$ python3 -q
>>> import numpy as np
>>> from numpy import linalg as LA
>>> np.set_printoptions(suppress=True, linewidth=100)
>>> A = np.loadtxt("sample5.csv", delimiter=",")
>>> A
array([[-0.74, -2.42,  0.44],
       [-0.71, -2.33,  0.44],
       [-0.26, -0.96,  0.19],
       [-0.04, -0.14,  0.01],
       [-0.01, -0.04,  0.  ],
       [ 1.56,  2.43,  2.  ],
       [ 2.57,  3.53,  3.63],
       [ 3.15,  4.14,  4.59],
       [ 3.8 ,  4.8 ,  5.67],
       [16.42, 16.8 , 26.75]])
>>> B = np.c_[A[:, :2] @ np.array([[0, 3], [0, 2]]), np.array([1, 1, 1, 0, 0, 0, 1, 2, 2, 2])]
>>> B.round(2)
array([[ 0.  , -7.06,  1.  ],
       [ 0.  , -6.79,  1.  ],
       [ 0.  , -2.7 ,  1.  ],
       [ 0.  , -0.4 ,  0.  ],
       [ 0.  , -0.11,  0.  ],
       [ 0.  ,  9.54,  0.  ],
       [ 0.  , 14.77,  1.  ],
       [ 0.  , 17.73,  2.  ],
       [ 0.  , 21.  ,  2.  ],
       [ 0.  , 82.86,  2.  ]])
>>> np.round(LA.norm(B - A @ LA.lstsq(A, B)[0], axis=0), 2) + 0
array([0.  , 0.  , 1.47])
>>> LA.cond(B) > 100
np.True_
>>> [round(float(x), 2) for x in LA.svd(A, compute_uv=False)[:3]]
[37.8, 3.83, 0.19]
>>> np.round(np.abs(LA.svd(A)[2][-1]), 2)
array([0.89, 0.31, 0.35])
>>> LA.matrix_rank(A, rtol=0.1)
np.int64(2)
>>> K = np.array([[-7.01, -14.95, 14.96, -11.02],
...     [2.05, -18.08, 13.97, -20.08],
...     [-23.92, -18.01, 23.91, -3.0]])
>>> B = K / np.sqrt((K ** 2).mean(axis=1, keepdims=True))
>>> B[1].round(2)
array([ 0.13, -1.19,  0.92, -1.32])
>>> np.round(LA.norm(B, axis=1), 2)
array([2., 2., 2.])
>>> LA.matrix_rank(K - K.mean(axis=1, keepdims=True))
np.int64(3)
>>> LA.matrix_rank(B) == LA.matrix_rank(K)
np.True_
>>> Uu, sig, Vh = LA.svd(K)
>>> sig.round(2)
array([50.29, 22.27,  0.07])
>>> np.argmax(sig[:-1] / (sig[1:] + 1e-6)) + 1
np.int64(2)
>>> B = Uu[:, :2] @ np.diag(sig[:2]) @ Vh[:2]
>>> round(LA.norm(K - B) / LA.norm(K), 2)
np.float64(0.0)
>>> LA.matrix_rank(K, rtol=0.05)
np.int64(2)
>>> data = np.load("x.npy")
>>> data
array([[ 1,  1,  1,  1, -1, -1, -1, -1],
       [ 1, -1, -1,  1,  1, -1, -1,  1],
       [ 1,  1, -1, -1,  1,  1, -1, -1]])
>>> B = np.array([[2, 3, -3],
...     [3, 0, 0],
...     [0, -1, 2],
...     [-2, -1, 0],
...     [3, 2, -3],
...     [3, -1, 3],
...     [0, 2, -1],
...     [0, 0, -3]])
>>> B.T @ data.T
array([[ -3,  -3,  13],
       [ -2,   4,   4],
       [  3, -13,  -1]])
>>> LA.matrix_rank(data @ B)
np.int64(3)
>>> W0 = np.load("dump.npy")
>>> W0
array([[0.5, 0.5, 0. ],
       [0. , 1. , 0. ],
       [0.5, 0. , 0.5]])
>>> # a transition matrix
>>> Q = W0.astype(float).copy()
>>> for j in range(3):
...     Q[:, j] -= Q[:, :j] @ (Q[:, :j].T @ Q[:, j])
...     Q[:, j] /= LA.norm(Q[:, j])
... 
>>> np.round(Q.T @ Q, 2) + 0
array([[1., 0., 0.],
       [0., 1., 0.],
       [0., 0., 1.]])
>>> np.round(Q.T @ W0, 2) + 0
array([[ 0.71,  0.35,  0.35],
       [ 0.  ,  1.06, -0.12],
       [ 0.  ,  0.  ,  0.33]])
>>> mat = np.array([[1, -1, 1, -1, -1, 1, -1, 1],
...     [1, 1, -1, -1, -1, -1, 1, 1],
...     [1, 1, 1, 1, 1, 1, 1, 1]])
>>> G = mat.T @ mat
>>> np.trace(G), (mat ** 2).sum()
(np.int64(24), np.int64(24))
>>> G
array([[ 3,  1,  1, -1, -1,  1,  1,  3],
       [ 1,  3, -1,  1,  1, -1,  3,  1],
       [ 1, -1,  3,  1,  1,  3, -1,  1],
       [-1,  1,  1,  3,  3,  1,  1, -1],
       [-1,  1,  1,  3,  3,  1,  1, -1],
       [ 1, -1,  3,  1,  1,  3, -1,  1],
       [ 1,  3, -1,  1,  1, -1,  3,  1],
       [ 3,  1,  1, -1, -1,  1,  1,  3]])
>>> np.round(LA.eigvalsh(G)[::-1], 2) + 0
array([8., 8., 8., 0., 0., 0., 0., 0.])
>>> LA.matrix_rank(G)
np.int64(3)
>>> F = np.loadtxt("a.csv", delimiter=",")
>>> F
array([[0., 0., 5.],
       [0., 0., 1.],
       [5., 1., 0.]])
>>> # looks like rank 2
>>> Uu, sig, Vh = LA.svd(F)
>>> vecs = Vh[:(sig > 1e-8).sum()]
>>> rng = np.random.default_rng(6176)
>>> vec = F[1] + 5 * F[0] + rng.integers(2) * np.eye(3)[1]
>>> vec
array([ 0.,  1., 26.])
>>> np.round(LA.norm(vec - vecs.T @ vecs @ vec), 2)
np.float64(0.98)
>>> np.round(vecs.T @ vecs, 2)
array([[0.96, 0.19, 0.  ],
       [0.19, 0.04, 0.  ],
       [0.  , 0.  , 1.  ]])
>>> arr = np.load("run2.npy")
>>> arr
array([[  8.36, -16.43,   5.47],
       [  7.31,   0.93, -11.95],
       [  5.95,   9.12,   2.59]])
>>> B = arr + rng.integers(-2, 3, (3, 2)) @ rng.integers(-2, 3, (2, 3))
>>> B.round(2)
array([[  6.36, -14.43,   3.47],
       [  6.31,   1.93, -12.95],
       [  1.95,  11.12,   0.59]])
>>> B - arr
array([[-2.,  2., -2.],
       [-1.,  1., -1.],
       [-4.,  2., -2.]])
>>> LA.matrix_rank(B - arr, tol=1e-8)
np.int64(2)
>>> np.abs(B - arr).sum(axis=1)
array([6., 3., 8.])
>>> np.round((B - B.T) / 2, 2)
array([[  0.  , -10.37,   0.76],
       [ 10.37,   0.  , -12.04],
       [ -0.76,  12.04,   0.  ]])
>>> np.allclose(B, B.T)
False
>>> feats = np.load("out12.npy")
>>> feats
array([[-2,  3,  0, -2],
       [ 0, -4, -1, -5],
       [ 0,  0, -3, -5],
       [ 0,  0,  0, -3]])
>>> # triangular
>>> Uu, sig, Vh = LA.svd(arr, full_matrices=False)
>>> np.round(sig / sig[0], 2)
array([1.  , 0.7 , 0.49])
>>> round(np.sqrt((sig ** 2).sum()), 2), np.round(LA.norm(arr), 2)
(np.float64(26.31), np.float64(26.31))
>>> sig.round(2)
array([20. , 14. ,  9.8])
>>> (sig > 1e-8).sum()
np.int64(3)
>>> Uu.shape, sig.shape, Vh.shape
((3, 3), (3,), (3, 3))
>>> np.round(Uu.T @ arr @ Vh.T, 2) + 0
array([[20. ,  0. ,  0. ],
       [ 0. , 14. ,  0. ],
       [ 0. ,  0. ,  9.8]])
>>> np.round(Uu.T @ Uu, 2) + 0
array([[1., 0., 0.],
       [0., 1., 0.],
       [0., 0., 1.]])
>>> hat = np.triu(np.array([[3, 1, 1, 2], [1, 3, 1, 2], [2, 3, 2, 1], [1, 0, 2, 3]]), 1) + np.eye(4)
>>> B = hat @ feats @ LA.inv(hat)
>>> np.poly(B)
array([  1.,  12.,  53., 102.,  72.])
>>> B
array([[ -2.,   1.,  -3., -13.],
       [  0.,  -4.,   0.,  -8.],
       [  0.,   0.,  -3.,  -5.],
       [  0.,   0.,   0.,  -3.]])
